% ipython --no-banner

In [1]: import numpy as np

In [2]: from numpy import linalg as LA

In [3]: np.set_printoptions(precision=2, suppress=True, linewidth=120)

In [4]: E = np.array([[-3.47, 1.98], [1.98, 3.47]])

In [5]: evals, vecs = LA.eigh(E)

In [6]: vec = np.array([6, 4])

In [7]: print(np.round(vecs * np.abs(evals) @ vecs.T, 2) + 0)
[[4. 0.]
 [0. 4.]]

In [8]: print(vecs * np.maximum(evals, 0) @ vecs.T)
[[0.26 0.99]
 [0.99 3.73]]

In [9]: print((np.sign(vecs[:, -1].round(6)) == np.sign(vecs[0, -1].round(6))).astype(int))
[1 1]

In [10]: print(np.round(vec @ E @ vec / (vec @ vec), 2), round(float(evals[0]), 2), round(float(evals[-1]), 2))
0.49 -4.0 4.0

In [11]: B = E / LA.norm(E, axis=1, keepdims=True)

In [12]: G = B @ B.T

In [13]: print(G[0].round(2) + 0)
[1. 0.]

In [14]: vec = np.array([2, 1])

In [15]: y = E @ vec

In [16]: print(y)
[-4.96  7.43]

In [17]: print(np.round(LA.solve(E.T, E[0]), 2) + 0)
[1. 0.]

In [18]: print(LA.solve(E, y + E[:, 1]))
[2. 2.]

In [19]: vec = np.array([2, 2])

In [20]: print(np.einsum("ij,j->i", E, vec))
[-2.98 10.9 ]

In [21]: print(LA.norm(E @ vec) <= LA.norm(E, 2) * LA.norm(vec) + 1e-9)
True

In [22]: print((E * vec).sum(axis=1))
[-2.98 10.9 ]

In [23]: print(E @ np.eye(2)[1])
[1.98 3.47]

In [24]: print(E @ (2 * vec))
[-5.96 21.8 ]

In [25]: print(E * vec)
[[-6.94  3.96]
 [ 3.96  6.94]]

In [26]: print(E @ vec)
[-2.98 10.9 ]

In [27]: mat = np.array([[-5, 5, -10, 0, 0, 0],
    ...:     [15, -15, 15, 0, 0, 0],
    ...:     [0, 5, -15, 0, 0, 0],
    ...:     [-1, 1, -2, -1, 1, -2],
    ...:     [3, -3, 3, 3, -3, 3],
    ...:     [0, 1, -3, 0, 1, -3]])

In [28]: print(mat)
[[ -5   5 -10   0   0   0]
 [ 15 -15  15   0   0   0]
 [  0   5 -15   0   0   0]
 [ -1   1  -2  -1   1  -2]
 [  3  -3   3   3  -3   3]
 [  0   1  -3   0   1  -3]]

In [29]: u = np.array([4, 3, 1, 1, 4, 5])

In [30]: B = mat + np.outer(u, np.eye(6)[1])

In [31]: print(round(LA.det(B) / LA.det(mat), 2), round(1 + LA.solve(mat, u)[1], 2))
-1.8 -1.8

In [32]: print((mat - mat.T) / 2)
[[ 0.  -5.  -5.   0.5 -1.5  0. ]
 [ 5.   0.   5.  -0.5  1.5 -0.5]
 [ 5.  -5.   0.   1.  -1.5  1.5]
 [-0.5  0.5 -1.   0.  -1.  -1. ]
 [ 1.5 -1.5  1.5  1.   0.   1. ]
 [ 0.   0.5 -1.5  1.  -1.   0. ]]

In [33]: print((mat + mat.T) / 2)
[[ -5.   10.   -5.   -0.5   1.5   0. ]
 [ 10.  -15.   10.    0.5  -1.5   0.5]
 [ -5.   10.  -15.   -1.    1.5  -1.5]
 [ -0.5   0.5  -1.   -1.    2.   -1. ]
 [  1.5  -1.5   1.5   2.   -3.    2. ]
 [  0.    0.5  -1.5  -1.    2.   -3. ]]
